% ipython --no-banner

In [1]: import numpy as np

In [2]: import numpy.linalg as la

In [3]: np.set_printoptions(suppress=True, linewidth=160)

In [4]: K = np.load("test10.npy")

In [5]: K
Out[5]: 
array([[ 2.3,  0. , -2. ,  0. ,  1. ,  0. ,  1. ],
       [ 1. , -1.7,  1. ,  2. , -2. ,  2. ,  0. ],
       [-2. ,  2. ,  1.3, -1. , -2. ,  2. , -2. ],
       [-2. ,  1. , -1. , -1.7,  0. ,  0. ,  1. ],
       [ 2. ,  0. ,  1. , -2. ,  1.3,  2. , -2. ],
       [ 2. ,  0. ,  1. ,  0. , -1. , -1.7, -1. ],
       [ 2. ,  0. , -2. ,  0. ,  1. ,  0. ,  1.3]])

In [6]: x0 = np.array([1, 4, -4, -4, -4, 1, 5])

In [7]: y = K @ x0

In [8]: y.round(4)
Out[8]: array([11.3, -7.8,  4.8, 17.8, -7.2, -4.7, 12.5])

In [9]: np.round(la.solve(K, y + K[:, 4]), 4)
Out[9]: array([ 1.,  4., -4., -4., -3.,  1.,  5.])

In [10]: np.round(la.solve(K.T, K[3]), 4) + 0
Out[10]: array([0., 0., 0., 1., 0., 0., 0.])

In [11]: np.round(la.solve(K, K[:, 6]), 4) + 0
Out[11]: array([0., 0., 0., 0., 0., 0., 1.])

In [12]: W = np.array([[1, 3], [0, 1], [2, 3], [1, 1], [1, 1], [0, 2], [1, 2]])

In [13]: c = np.array([2, 2])

In [14]: hid = np.maximum(K @ W + c, 0)

In [15]: hid.round(4)
Out[15]: 
array([[ 2.3,  5.9],
       [ 5. , 10.3],
       [ 0. ,  0. ],
       [ 0. ,  0. ],
       [ 3.3, 10.3],
       [ 4. ,  4.6],
       [ 2.3,  5.6]])

In [16]: (hid > 0).astype(int)
Out[16]: 
array([[1, 1],
       [1, 1],
       [0, 0],
       [0, 0],
       [1, 1],
       [1, 1],
       [1, 1]])

In [17]: basis = np.array([[1, 9, 2], [0, 0, 1]])

In [18]: hid @ basis
Out[18]: 
array([[ 2.3, 20.7, 10.5],
       [ 5. , 45. , 20.3],
       [ 0. ,  0. ,  0. ],
       [ 0. ,  0. ,  0. ],
       [ 3.3, 29.7, 16.9],
       [ 4. , 36. , 12.6],
       [ 2.3, 20.7, 10.2]])

In [19]: (hid @ basis).round(6).argmax(axis=1)
Out[19]: array([1, 1, 0, 0, 1, 1, 1])

In [20]: W @ basis
Out[20]: 
array([[ 1,  9,  5],
       [ 0,  0,  1],
       [ 2, 18,  7],
       [ 1,  9,  3],
       [ 1,  9,  3],
       [ 0,  0,  2],
       [ 1,  9,  4]])

In [21]: A2 = np.c_[hid[:, :1] @ np.array([[3]]), np.array([2, -4, -1, 7, 3, -3, 2])]

In [22]: A2.round(4)
Out[22]: 
array([[ 6.9,  2. ],
       [15. , -4. ],
       [ 0. , -1. ],
       [ 0. ,  7. ],
       [ 9.9,  3. ],
       [12. , -3. ],
       [ 6.9,  2. ]])

In [23]: np.round(la.norm(la.qr(hid)[0].T @ A2, axis=0) ** 2 / ((A2 ** 2).sum(axis=0) + 1e-12), 4)
Out[23]: array([1.    , 0.2918])

In [24]: np.round(la.lstsq(hid, A2[:, 0])[0], 4) + 0
Out[24]: array([3., 0.])

In [25]: la.matrix_rank(A2)
Out[25]: np.int64(2)

In [26]: r0 = np.array([2, 2, 2])

In [27]: np.round(np.array([np.convolve(row, r0, "same") for row in K]), 4)
Out[27]: 
array([[ 4.6,  0.6, -4. , -2. ,  2. ,  4. ,  2. ],
       [-1.4,  0.6,  2.6,  2. ,  4. ,  0. ,  4. ],
       [ 0. ,  2.6,  4.6, -3.4, -2. , -4. ,  0. ],
       [-2. , -4. , -3.4, -5.4, -3.4,  2. ,  2. ],
       [ 4. ,  6. , -2. ,  0.6,  2.6,  2.6,  0. ],
       [ 4. ,  6. ,  2. ,  0. , -5.4, -7.4, -5.4],
       [ 4. ,  0. , -4. , -2. ,  2. ,  4.6,  2.6]])

In [28]: Uu, sig, Vh = la.svd(K)

In [29]: sig.round(4)
Out[29]: array([6.2653, 5.0486, 4.4175, 3.2241, 2.0825, 1.0166, 0.0904])

In [30]: A2 = Uu[:, :6] @ np.diag(sig[:6]) @ Vh[:6]

In [31]: round(la.norm(K - A2) / la.norm(K), 4)
Out[31]: np.float64(0.009)

In [32]: la.matrix_rank(K, rtol=0.05)
Out[32]: np.int64(6)

In [33]: np.round(np.abs(K - A2).max(), 4)
Out[33]: np.float64(0.0392)

In [34]: la.matrix_rank(A2)
Out[34]: np.int64(6)

In [35]: E = np.load("w.npy")

In [36]: E
Out[36]: 
array([[ 0,  0],
       [14,  7],
       [ 4,  2],
       [12,  6],
       [ 0,  0],
       [ 4,  2]])

In [37]: x0 = np.array([-3, 3, -1, -1, 0, 3, 1])

In [38]: np.round((K * x0).sum(axis=1), 4)
Out[38]: array([ -3.9,  -5.1,  15.7,  12.7,  -1. , -13.1,  -2.7])

In [39]: np.round(K @ (2 * x0), 4)
Out[39]: array([ -7.8, -10.2,  31.4,  25.4,  -2. , -26.2,  -5.4])

In [40]: (K @ x0).argmax()
Out[40]: np.int64(2)

In [41]: K @ np.eye(7)[0]
Out[41]: array([ 2.3,  1. , -2. , -2. ,  2. ,  2. ,  2. ])

In [42]: np.round(K @ x0, 4)
Out[42]: array([ -3.9,  -5.1,  15.7,  12.7,  -1. , -13.1,  -2.7])

In [43]: np.round(K * x0, 4)
Out[43]: 
array([[-6.9,  0. ,  2. , -0. ,  0. ,  0. ,  1. ],
       [-3. , -5.1, -1. , -2. , -0. ,  6. ,  0. ],
       [ 6. ,  6. , -1.3,  1. , -0. ,  6. , -2. ],
       [ 6. ,  3. ,  1. ,  1.7,  0. ,  0. ,  1. ],
       [-6. ,  0. , -1. ,  2. ,  0. ,  6. , -2. ],
       [-6. ,  0. , -1. , -0. , -0. , -5.1, -1. ],
       [-6. ,  0. ,  2. , -0. ,  0. ,  0. ,  1.3]])

In [44]: [round(float(x), 4) for x in la.svd(E, compute_uv=False)[:3]]
Out[44]: [21.5639, 0.0]

In [45]: la.matrix_rank(E, rtol=0.1)
Out[45]: np.int64(1)

In [46]: round(float(np.trace(la.pinv(E) @ E)), 4)
Out[46]: 1.0

In [47]: np.unique(E.round(6), axis=0).shape
Out[47]: (4, 2)

In [48]: np.abs(np.diag(la.qr(E)[1])) > 1e-9
Out[48]: array([ True, False])

In [49]: np.round(E @ la.pinv(E) @ E, 4)
Out[49]: 
array([[ 0.,  0.],
       [14.,  7.],
       [ 4.,  2.],
       [12.,  6.],
       [ 0.,  0.],
       [ 4.,  2.]])

In [50]: Uu, sig, Vh = la.svd(E)

In [51]: np.argmax(sig[:-1] / (sig[1:] + 1e-6)) + 1
Out[51]: np.int64(1)

In [52]: A2 = Uu[:, :1] @ np.diag(sig[:1]) @ Vh[:1]

In [53]: la.matrix_rank(A2)
Out[53]: np.int64(1)

In [54]: A2.round(4) + 0
Out[54]: 
array([[ 0.,  0.],
       [14.,  7.],
       [ 4.,  2.],
       [12.,  6.],
       [ 0.,  0.],
       [ 4.,  2.]])

In [55]: round(la.norm(E - A2) / la.norm(E), 4)
Out[55]: np.float64(0.0)

In [56]: F = np.loadtxt("mat.csv", delimiter=",")

In [57]: F.round(4)
Out[57]: 
array([[0.3333, 0.25  , 0.25  , 0.1667],
       [0.1429, 0.2857, 0.4286, 0.1429],
       [0.2308, 0.2308, 0.3077, 0.2308],
       [0.25  , 0.25  , 0.25  , 0.25  ]])

In [58]: # rows sum to 1

In [59]: P = np.triu(np.array([[2, 3, -2, -1], [-2, -1, 1, 3], [2, -2, 3, 2], [2, 2, -3, 0]]), 1) + np.eye(4)

In [60]: A2 = P @ F @ la.inv(P)

In [61]: la.matrix_rank(A2)
Out[61]: np.int64(4)

In [62]: Uu, sig, Vh = la.svd(F, full_matrices=False)

In [63]: np.allclose(Uu * sig @ Vh, F)
Out[63]: True

In [64]: sig.round(4)
Out[64]: array([1.013 , 0.1991, 0.0893, 0.0254])

In [65]: (sig > 1e-8).sum()
Out[65]: np.int64(4)

In [66]: np.round(np.abs(Vh[0]), 4)
Out[66]: array([0.4694, 0.5024, 0.6137, 0.3881])

In [67]: np.round(np.cumsum(sig ** 2) / np.sum(sig ** 2), 4)
Out[67]: array([0.9551, 0.992 , 0.9994, 1.    ])

In [68]: np.round(Uu.T @ Uu, 4) + 0
Out[68]: 
array([[1., 0., 0., 0.],
       [0., 1., 0., 0.],
       [0., 0., 1., 0.],
       [0., 0., 0., 1.]])

In [69]: rng = np.random.default_rng(30331)

In [70]: labels = rng.permutation(4)

In [71]: A2 = F[:, labels] * rng.choice([-1, 1], 4)

In [72]: A2.round(4)
Out[72]: 
array([[ 0.1667,  0.25  , -0.3333,  0.25  ],
       [ 0.1429,  0.2857, -0.1429,  0.4286],
       [ 0.2308,  0.2308, -0.2308,  0.3077],
       [ 0.25  ,  0.25  , -0.25  ,  0.25  ]])

In [73]: Uu, _, Vh = la.svd(F.T @ A2)

In [74]: np.round(Uu @ Vh, 4) + 0
Out[74]: 
array([[ 0.,  0., -1.,  0.],
       [ 0.,  1.,  0.,  0.],
       [ 0.,  0.,  0.,  1.],
       [ 1.,  0.,  0.,  0.]])

In [75]: np.round(F.sum(axis=1), 4)
Out[75]: array([1., 1., 1., 1.])

In [76]: np.round(F @ np.ones(4), 4)
Out[76]: array([1., 1., 1., 1.])

In [77]: np.round(la.matrix_power(F, 100), 4)
Out[77]: 
array([[0.2366, 0.253 , 0.3133, 0.1972],
       [0.2366, 0.253 , 0.3133, 0.1972],
       [0.2366, 0.253 , 0.3133, 0.1972],
       [0.2366, 0.253 , 0.3133, 0.1972]])

In [78]: p = np.eye(4)[1]

In [79]: for _ in range(4):
    ...:     p = p @ F
    ...:     print(p.round(4))
    ...: 
[0.1429 0.2857 0.4286 0.1429]
[0.2231 0.252  0.3257 0.1992]
[0.2353 0.2527 0.3138 0.1982]
[0.2365 0.253  0.3132 0.1973]
